% python3 -q
>>> import numpy as np
>>> np.set_printoptions(precision=1, suppress=True, linewidth=140)
>>> rd = lambda a: np.round(a, 1) + 0
>>> K = np.load("out0.npy")
>>> print(K)
[[ 5  6  7  8  9 10 11 12 13 14 15 16]
 [17 18 19 20 21 22 23 24 25 26 27 28]
 [29 30 31 32 33 34 35 36 37 38 39 40]
 [41 42 43 44 45 46 47 48 49 50 51 52]
 [53 54 55 56 57 58 59 60 61 62 63 64]]
>>> other = K[0, 0] * K[1:] - np.outer(K[1:, 0], K[0])
>>> print(other)
[[   0  -12  -24  -36  -48  -60  -72  -84  -96 -108 -120 -132]
 [   0  -24  -48  -72  -96 -120 -144 -168 -192 -216 -240 -264]
 [   0  -36  -72 -108 -144 -180 -216 -252 -288 -324 -360 -396]
 [   0  -48  -96 -144 -192 -240 -288 -336 -384 -432 -480 -528]]
>>> print(np.linalg.matrix_rank(other), np.linalg.matrix_rank(K))
1 2
>>> print(K[:, 0] / K[0, 0])
[ 1.   3.4  5.8  8.2 10.6]
>>> x = np.array([2, 2, 0, 1, 0, 1, 2, 1, 0, 2, 2, 2])
>>> print(K * x)
[[ 10  12   0   8   0  10  22  12   0  28  30  32]
 [ 34  36   0  20   0  22  46  24   0  52  54  56]
 [ 58  60   0  32   0  34  70  36   0  76  78  80]
 [ 82  84   0  44   0  46  94  48   0 100 102 104]
 [106 108   0  56   0  58 118  60   0 124 126 128]]
>>> print(np.linalg.norm(K @ x) <= np.linalg.norm(K, 2) * np.linalg.norm(x) + 1e-9)
True
>>> print(K @ x)
[164 344 524 704 884]
>>> print(K.reshape(-1, 2))
[[ 5  6]
 [ 7  8]
 [ 9 10]
 [11 12]
 [13 14]
 [15 16]
 [17 18]
 [19 20]
 [21 22]
 [23 24]
 [25 26]
 [27 28]
 [29 30]
 [31 32]
 [33 34]
 [35 36]
 [37 38]
 [39 40]
 [41 42]
 [43 44]
 [45 46]
 [47 48]
 [49 50]
 [51 52]
 [53 54]
 [55 56]
 [57 58]
 [59 60]
 [61 62]
 [63 64]]
>>> print(K.reshape(2, -1))
[[ 5  6  7  8  9 10 11 12 13 14 15 16 17 18 19 20 21 22 23 24 25 26 27 28 29 30 31 32 33 34]
 [35 36 37 38 39 40 41 42 43 44 45 46 47 48 49 50 51 52 53 54 55 56 57 58 59 60 61 62 63 64]]
>>> t3 = K.reshape(5, 2, -1)
>>> print(np.swapaxes(t3, 1, 2)[1])
[[17 23]
 [18 24]
 [19 25]
 [20 26]
 [21 27]
 [22 28]]
>>> print(t3.shape)
(5, 2, 6)
>>> print(t3.transpose(1, 0, 2))
[[[ 5  6  7  8  9 10]
  [17 18 19 20 21 22]
  [29 30 31 32 33 34]
  [41 42 43 44 45 46]
  [53 54 55 56 57 58]]

 [[11 12 13 14 15 16]
  [23 24 25 26 27 28]
  [35 36 37 38 39 40]
  [47 48 49 50 51 52]
  [59 60 61 62 63 64]]]
>>> print(t3.sum(axis=1))
[[ 16  18  20  22  24  26]
 [ 40  42  44  46  48  50]
 [ 64  66  68  70  72  74]
 [ 88  90  92  94  96  98]
 [112 114 116 118 120 122]]
>>> A = np.array([[0.4, -0.2, 0.2, -0.3],
...     [0.3, 0.6, -0.1, -0.3],
...     [1.2, 0.3, -0.7, 0.7],
...     [0.1, -1.2, 1.6, 2.2],
...     [-0.9, 1.4, 0.7, -0.8],
...     [-1.2, -0.3, -0.2, 1.5],
...     [0.3, -1.5, 1.3, -1.1],
...     [-0.5, 0.4, -2.3, 0.4],
...     [-0.9, -0.2, 0.2, 0.8],
...     [-0.7, 1.2, -0.7, -1.0],
...     [-1.7, 0.5, 0.8, 1.1],
...     [1.4, -0.5, -0.2, 1.5],
...     [1.0, 0.5, 0.3, -0.5],
...     [0.0, -1.2, -0.5, -0.7],
...     [-0.2, 0.3, -2.2, -0.5],
...     [-1.0, -0.2, 0.9, 0.5],
...     [-0.6, 1.7, 0.2, -1.4],
...     [-0.7, -1.9, 1.0, -0.3]])
>>> rng = np.random.default_rng(23012)
>>> A[:, 0] = -3 * A[:, 3] + 0.1 * rng.normal(size=18)
>>> print(rd(A))
[[ 1.  -0.2  0.2 -0.3]
 [ 1.1  0.6 -0.1 -0.3]
 [-2.   0.3 -0.7  0.7]
 [-6.5 -1.2  1.6  2.2]
 [ 2.4  1.4  0.7 -0.8]
 [-4.6 -0.3 -0.2  1.5]
 [ 3.4 -1.5  1.3 -1.1]
 [-1.3  0.4 -2.3  0.4]
 [-2.5 -0.2  0.2  0.8]
 [ 2.9  1.2 -0.7 -1. ]
 [-3.2  0.5  0.8  1.1]
 [-4.6 -0.5 -0.2  1.5]
 [ 1.5  0.5  0.3 -0.5]
 [ 1.9 -1.2 -0.5 -0.7]
 [ 1.4  0.3 -2.2 -0.5]
 [-1.5 -0.2  0.9  0.5]
 [ 4.1  1.7  0.2 -1.4]
 [ 0.8 -1.9  1.  -0.3]]
>>> other = A / np.sqrt((A ** 2).mean(axis=1, keepdims=True))
>>> print(rd(other[10]))
[-1.8  0.3  0.5  0.6]
>>> print(np.linalg.matrix_rank(other) == np.linalg.matrix_rank(A))
True
>>> print(rd(A - A.mean(axis=1, keepdims=True)))
[[ 0.8 -0.4  0.  -0.5]
 [ 0.8  0.3 -0.4 -0.6]
 [-1.6  0.7 -0.3  1.1]
 [-5.5 -0.2  2.6  3.2]
 [ 1.5  0.5 -0.2 -1.7]
 [-3.7  0.6  0.7  2.4]
 [ 2.9 -2.   0.8 -1.6]
 [-0.6  1.1 -1.6  1.1]
 [-2.1  0.2  0.6  1.2]
 [ 2.3  0.6 -1.3 -1.6]
 [-3.   0.7  1.   1.3]
 [-3.6  0.4  0.7  2.4]
 [ 1.1  0.  -0.2 -1. ]
 [ 2.1 -1.1 -0.4 -0.6]
 [ 1.7  0.5 -2.  -0.3]
 [-1.4 -0.1  1.   0.6]
 [ 3.   0.5 -1.  -2.6]
 [ 0.9 -1.8  1.1 -0.2]]
>>> print(np.linalg.matrix_rank(A, rtol=0.1))
3
>>> print(rd(np.linalg.norm(A, 2) / np.linalg.norm(A)))
0.9
>>> print(np.argsort(-np.linalg.norm(A, axis=0).round(6), kind="stable")[:3])
[0 2 3]
>>> print(round(np.log10(np.linalg.cond(A))))
2
>>> print(np.linalg.cond(A) > 100)
True
>>> Xc = A - A.mean(axis=0)
>>> V = np.linalg.svd(Xc)[2][:3]
>>> other = Xc - Xc @ V.T @ V
>>> print(rd((Xc @ V.T).std(axis=0)))
[3.2 1.1 0.8]
>>> print(rd(other.std(axis=0)))
[0. 0. 0. 0.]
>>> print(rd(np.linalg.norm(other) / np.linalg.norm(Xc)))
0.0
>>> arr = np.load("layer8.npy")
>>> print(arr)
[[0 0 0 0 0 0 0]
 [0 0 2 0 0 0 0]
 [0 0 0 0 0 0 0]
 [0 3 0 0 0 0 0]
 [0 0 0 0 0 0 2]
 [0 0 0 0 0 0 0]
 [0 0 0 0 0 3 0]]
>>> left, sigma, Vh = np.linalg.svd(arr)
>>> print(sigma)
[ 3.  3.  2.  2. -0.  0.  0.]
>>> other = left[:, :4] @ np.diag(sigma[:4]) @ Vh[:4]
>>> print(np.abs(arr - other).max())
0.0
>>> print(np.linalg.matrix_rank(other))
4
>>> print(rd(np.linalg.norm(arr - other) / np.linalg.norm(arr)))
0.0
>>> print(rd(np.linalg.norm(arr - other, 2)), sigma[4])
0.0 -0.0
>>> W0 = np.array([[3.0, 1.0, 1.0, 1.0, 1.0],
...     [1.0, 3.0, 1.0, 1.0, 1.0],
...     [1.0, 1.0, 3.0, 1.0, 1.0],
...     [1.0, 1.0, 1.0, 3.0, 1.0],
...     [1.0, 1.0, 1.0, 1.0, 3.0]])
>>> def softmax(z):
...     e = np.exp(z - z.max(axis=-1, keepdims=True))
...     return e / e.sum(axis=-1, keepdims=True)
... 
>>> print(rd(softmax(10 * W0[0])))
[1. 0. 0. 0. 0.]
>>> print(rd(softmax(W0).sum(axis=1)))
[1. 1. 1. 1. 1.]
>>> print(rd(softmax(W0[0])))
[0.6 0.1 0.1 0.1 0.1]
>>> S = W0 @ W0.T / np.sqrt(5)
>>> print(softmax(S).round(6).argmax(axis=1))
[0 1 2 3 4]
>>> print(rd(softmax(S + np.triu(np.full(S.shape, -np.inf), 1))))
[[1.  0.  0.  0.  0. ]
 [0.1 0.9 0.  0.  0. ]
 [0.1 0.1 0.7 0.  0. ]
 [0.1 0.1 0.1 0.7 0. ]
 [0.1 0.1 0.1 0.1 0.6]]
>>> w, V = np.linalg.eigh(W0)
>>> x = np.array([2, -2, -3, 0, 3])
>>> print(rd(V * np.abs(w) @ V.T))
[[3. 1. 1. 1. 1.]
 [1. 3. 1. 1. 1.]
 [1. 1. 3. 1. 1.]
 [1. 1. 1. 3. 1.]
 [1. 1. 1. 1. 3.]]
>>> print(x @ W0 @ x / (x @ x), rd(w[0]), w[-1])
2.0 2.0 7.0
>>> print((np.sign(V[:, -1].round(6)) == np.sign(V[0, -1].round(6))).astype(int))
[1 1 1 1 1]
>>> print(rd(np.linalg.eigvalsh(W0[1:, 1:])))
[2. 2. 2. 6.]
>>> print(x @ W0 @ x)
52.0
>>> print((W0 + W0.T) / 2)
[[3. 1. 1. 1. 1.]
 [1. 3. 1. 1. 1.]
 [1. 1. 3. 1. 1.]
 [1. 1. 1. 3. 1.]
 [1. 1. 1. 1. 3.]]
>>> print(np.allclose(W0, W0.T))
True
>>> print(rd(np.linalg.matrix_power(W0, 2)))
[[13.  9.  9.  9.  9.]
 [ 9. 13.  9.  9.  9.]
 [ 9.  9. 13.  9.  9.]
 [ 9.  9.  9. 13.  9.]
 [ 9.  9.  9.  9. 13.]]
>>> print(np.count_nonzero(W0))
25
>>> print(rd(np.linalg.svd(W0, compute_uv=False)))
[7. 2. 2. 2. 2.]
>>> print(W0.sum(axis=0))
[7. 7. 7. 7. 7.]
>>> E = np.loadtxt("sample5.csv", delimiter=",")
>>> print(E)
[[ 2. 15.  3.  3.  3.  3.]
 [ 1. 10.  1.  0.  0.  2.]
 [ 1.  5.  2.  2.  1.  1.]
 [ 1.  0.  0.  0.  3.  0.]
 [ 0.  5.  0.  0.  3.  1.]
 [ 2.  5.  2.  2.  3.  1.]
 [ 1. 15.  2.  0.  2.  3.]
 [ 3. 10.  1.  1.  0.  2.]
 [ 2. 10.  3.  0.  3.  2.]]
>>> r = np.linalg.matrix_rank(E)
>>> print(r)
5
>>> N = np.linalg.svd(E)[2][r:].T
>>> print(np.allclose(E @ N, 0))
True
>>> print([int(np.linalg.matrix_rank(np.delete(E, i, axis=0))) for i in range(9)])
[5, 5, 5, 5, 5, 5, 5, 5, 5]
>>> print([int(np.linalg.matrix_rank(E[:, :j + 1])) for j in range(6)])
[1, 2, 3, 4, 5, 5]
>>> print([int(np.linalg.matrix_rank(E[:i])) for i in range(1, len(E) + 1)])
[1, 2, 3, 4, 5, 5, 5, 5, 5]
>>> print(rd(N[:, 0] / N[np.abs(N[:, 0]).round(6).argmax(), 0]))
[ 0.  -0.2  0.   0.   0.   1. ]
>>> other = E[0, 0] * E[1:] - np.outer(E[1:, 0], E[0])
>>> print(other)
[[  0.   5.  -1.  -3.  -3.   1.]
 [  0.  -5.   1.   1.  -1.  -1.]
 [  0. -15.  -3.  -3.   3.  -3.]
 [  0.  10.   0.   0.   6.   2.]
 [  0. -20.  -2.  -2.   0.  -4.]
 [  0.  15.   1.  -3.   1.   3.]
 [  0. -25.  -7.  -7.  -9.  -5.]
 [  0. -10.   0.  -6.   0.  -2.]]
>>> print(np.linalg.matrix_rank(other), np.linalg.matrix_rank(E))
4 5
>>> print(np.flatnonzero(~other.round(6).any(axis=1)))
[]
>>> W = np.array([[0, 3, 3], [3, 1, 0], [1, 0, 0], [2, 1, 0], [0, 1, 2], [2, 0, 1]])
>>> c = np.array([-1, 1, 0])
>>> hid = np.maximum(E @ W + c, 0)
>>> print((hid > 0).astype(int))
[[1 1 1]
 [1 1 1]
 [1 1 1]
 [0 1 1]
 [1 1 1]
 [1 1 1]
 [1 1 1]
 [1 1 1]
 [1 1 1]]
>>> print(hid)
[[59. 28. 15.]
 [34. 14.  5.]
 [22. 12.  6.]
 [ 0.  7.  9.]
 [16.  9.  7.]
 [22. 17. 13.]
 [52. 21. 10.]
 [36. 21. 11.]
 [36. 20. 14.]]
>>> Z = np.array([[-3, -3, 3], [2, 3, -1], [0, 1, 0]])
>>> print(W @ Z)
[[ 6 12 -3]
 [-7 -6  8]
 [-3 -3  3]
 [-4 -3  5]
 [ 2  5 -1]
 [-6 -5  6]]
>>> print((hid @ Z).round(6).argmax(axis=1))
[2 2 2 1 2 2 2 2 2]
>>> other = np.c_[hid[:, :2] @ np.array([[0, 1], [1, 2]]), np.array([2, 1, 1, 1, 0, -1, 0, -1, 0])]
>>> print(other)
[[ 28. 115.   2.]
 [ 14.  62.   1.]
 [ 12.  46.   1.]
 [  7.  14.   1.]
 [  9.  34.   0.]
 [ 17.  56.  -1.]
 [ 21.  94.   0.]
 [ 21.  78.  -1.]
 [ 20.  76.   0.]]
>>> print(rd(np.linalg.norm(other - hid @ np.linalg.lstsq(hid, other)[0], axis=0)))
[0.  0.  2.7]
>>> print(rd(np.linalg.lstsq(hid, other[:, 0])[0]))
[0. 1. 0.]
>>> mat = np.array([[0.1, 0.0, -1.1, 0.3, -1.1, 0.4, -0.9, -0.7, 1.0],
...     [-2.4, -0.3, -1.4, -0.2, 1.3, -1.1, -0.6, -1.0, 1.4],
...     [-0.9, 1.2, -0.2, 0.2, 0.3, 1.5, -1.0, 0.9, 0.8],
...     [-0.1, 0.4, -1.6, -2.3, 1.1, -0.8, 0.9, -0.8, -0.8],
...     [-0.7, -0.6, -0.5, 0.2, -0.4, -1.0, -0.6, 0.8, -0.7],
...     [0.0, -0.8, 0.3, -0.3, -1.6, 0.2, -1.0, 1.0, -1.0],
...     [0.5, 0.6, 1.8, 0.4, -1.1, 1.0, -0.1, -0.1, 0.6]])
>>> print(mat)
[[ 0.1  0.  -1.1  0.3 -1.1  0.4 -0.9 -0.7  1. ]
 [-2.4 -0.3 -1.4 -0.2  1.3 -1.1 -0.6 -1.   1.4]
 [-0.9  1.2 -0.2  0.2  0.3  1.5 -1.   0.9  0.8]
 [-0.1  0.4 -1.6 -2.3  1.1 -0.8  0.9 -0.8 -0.8]
 [-0.7 -0.6 -0.5  0.2 -0.4 -1.  -0.6  0.8 -0.7]
 [ 0.  -0.8  0.3 -0.3 -1.6  0.2 -1.   1.  -1. ]
 [ 0.5  0.6  1.8  0.4 -1.1  1.  -0.1 -0.1  0.6]]
>>> other = mat + rng.integers(-2, 3, (7, 6)) @ rng.integers(-2, 3, (6, 9))
>>> print(other)
[[  2.1   0.   -6.1  -3.7   1.9   4.4  -2.9  -5.7   0. ]
 [ 10.6   1.7   2.6  -3.2   4.3   5.9  -3.6   0.   -4.6]
 [-11.9 -12.8  -4.2   4.2   8.3  -4.5   1.    2.9   6.8]
 [  6.9  -3.6   4.4  -6.3   7.1   1.2  -7.1   5.2  -4.8]
 [ -7.7  -4.6  -5.5  -3.8   2.6  -7.   -6.6  -8.2   6.3]
 [-12.    3.2  -5.7   0.7  -8.6  -6.8   2.   -6.    6. ]
 [ -5.5   6.6 -11.2 -11.6  -2.1   1.   -4.1  -7.1   1.6]]
>>> print(np.linalg.matrix_rank(other - mat, tol=1e-8))
6
>>> print(np.abs(other - mat).sum(axis=1))
[26. 42. 57. 47. 51. 54. 50.]
